In [1]: import numpy as np

In [2]: np.set_printoptions(suppress=True, linewidth=160)

In [3]: rng = np.random.default_rng(858308)

In [4]: M = np.eye(4, dtype=int)[rng.permutation(4)]

In [5]: M
Out[5]: 
array([[0, 0, 1, 0],
       [1, 0, 0, 0],
       [0, 1, 0, 0],
       [0, 0, 0, 1]])

In [6]: np.round(np.linalg.norm(M, axis=0), 2)
Out[6]: array([1., 1., 1., 1.])

In [7]: np.round(np.linalg.svd(M, compute_uv=False), 2)
Out[7]: array([1., 1., 1., 1.])

In [8]: M[:, 2] @ M[:, 1]
Out[8]: np.int64(0)

In [9]: M @ M.T
Out[9]: 
array([[1, 0, 0, 0],
       [0, 1, 0, 0],
       [0, 0, 1, 0],
       [0, 0, 0, 1]])

In [10]: np.round(np.linalg.det(M), 2)
Out[10]: np.float64(1.0)

In [11]: np.round(np.sort(np.linalg.eigvals(M).real), 2)
Out[11]: array([-0.5, -0.5,  1. ,  1. ])

In [12]: np.flatnonzero(np.linalg.matrix_power((M != 0) + (M.T != 0) + np.eye(4), 4)[3])
Out[12]: array([3])

In [13]: (M != 0).astype(int)
Out[13]: 
array([[0, 0, 1, 0],
       [1, 0, 0, 0],
       [0, 1, 0, 0],
       [0, 0, 0, 1]])

In [14]: (M + M.T) / 2
Out[14]: 
array([[0. , 0.5, 0.5, 0. ],
       [0.5, 0. , 0.5, 0. ],
       [0.5, 0.5, 0. , 0. ],
       [0. , 0. , 0. , 1. ]])

In [15]: np.trace(M)
Out[15]: np.int64(1)

In [16]: np.linalg.determinant(M)
---------------------------------------------------------------------------
AttributeError                            Traceback (most recent call last)
Cell In[16], line 1
----> 1 np.linalg.determinant(M)

AttributeError: module 'numpy.linalg' has no attribute 'determinant'

In [17]: round(np.linalg.det(M), 2)
Out[17]: np.float64(1.0)

In [18]: np.round(np.sort(np.abs(np.linalg.eigvals(M))), 2)
Out[18]: array([1., 1., 1., 1.])
